In [1]: import numpy as np

In [2]: np.set_printoptions(precision=2, suppress=True, linewidth=120, sign=" ")

In [3]: F = np.loadtxt("mat.csv", delimiter=",")

In [4]: F
Out[4]: 
array([[-0.05,  0.08, -0.27, -0.68, -0.1 ,  0.29, -0.44,  0.37, -0.06,  0.17],
       [ 0.33, -0.15, -0.32,  0.21,  0.05, -0.18, -0.3 ,  0.27, -0.37, -0.63],
       [ 0.14,  0.42, -0.43,  0.21,  0.25,  0.53,  0.14, -0.02,  0.42, -0.19],
       [ 0.05,  0.18, -0.47, -0.27, -0.02, -0.09,  0.49, -0.34, -0.55,  0.1 ],
       [ 0.42, -0.34, -0.24,  0.11, -0.72,  0.12,  0.04, -0.14,  0.23,  0.16],
       [-0.05,  0.55, -0.17,  0.11, -0.19, -0.47, -0.5 , -0.34,  0.14,  0.1 ],
       [ 0.7 ,  0.32,  0.5 , -0.34,  0.03,  0.02,  0.05, -0.12, -0.01, -0.15],
       [ 0.09, -0.07,  0.13,  0.32,  0.15,  0.5 , -0.41, -0.36, -0.46,  0.29],
       [-0.23,  0.47,  0.24,  0.25, -0.55,  0.22,  0.16,  0.36, -0.31, -0.11],
       [ 0.37,  0.12, -0.11,  0.28,  0.22, -0.23,  0.09,  0.52, -0.06,  0.61]])

In [5]: th = np.radians(90)

In [6]: R = np.eye(10)

In [7]: R[6, 6] = R[8, 8] = np.cos(th)

In [8]: R[6, 8], R[8, 6] = -np.sin(th), np.sin(th)

In [9]: R.round(2) + 0
Out[9]: 
array([[ 1.,  0.,  0.,  0.,  0.,  0.,  0.,  0.,  0.,  0.],
       [ 0.,  1.,  0.,  0.,  0.,  0.,  0.,  0.,  0.,  0.],
       [ 0.,  0.,  1.,  0.,  0.,  0.,  0.,  0.,  0.,  0.],
       [ 0.,  0.,  0.,  1.,  0.,  0.,  0.,  0.,  0.,  0.],
       [ 0.,  0.,  0.,  0.,  1.,  0.,  0.,  0.,  0.,  0.],
       [ 0.,  0.,  0.,  0.,  0.,  1.,  0.,  0.,  0.,  0.],
       [ 0.,  0.,  0.,  0.,  0.,  0.,  0.,  0., -1.,  0.],
       [ 0.,  0.,  0.,  0.,  0.,  0.,  0.,  1.,  0.,  0.],
       [ 0.,  0.,  0.,  0.,  0.,  0.,  1.,  0.,  0.,  0.],
       [ 0.,  0.,  0.,  0.,  0.,  0.,  0.,  0.,  0.,  1.]])

In [10]: Y = F @ R.T

In [11]: np.linalg.svd(F, compute_uv=False), np.linalg.svd(Y, compute_uv=False)
Out[11]: 
(array([ 1.,  1.,  1.,  1.,  1.,  1.,  1.,  1.,  1.,  1.]),
 array([ 1.,  1.,  1.,  1.,  1.,  1.,  1.,  1.,  1.,  1.]))

In [12]: np.round(np.linalg.det(R), 2), np.trace(R)
Out[12]: (np.float64(1.0), np.float64(8.0))

In [13]: np.abs(Y - F).max(axis=0)
Out[13]: array([ 0.  ,  0.  ,  0.  ,  0.  ,  0.  ,  0.  ,  0.87,  0.  ,  1.04,  0.  ])

In [14]: np.allclose(F @ F.T, Y @ Y.T)
Out[14]: True
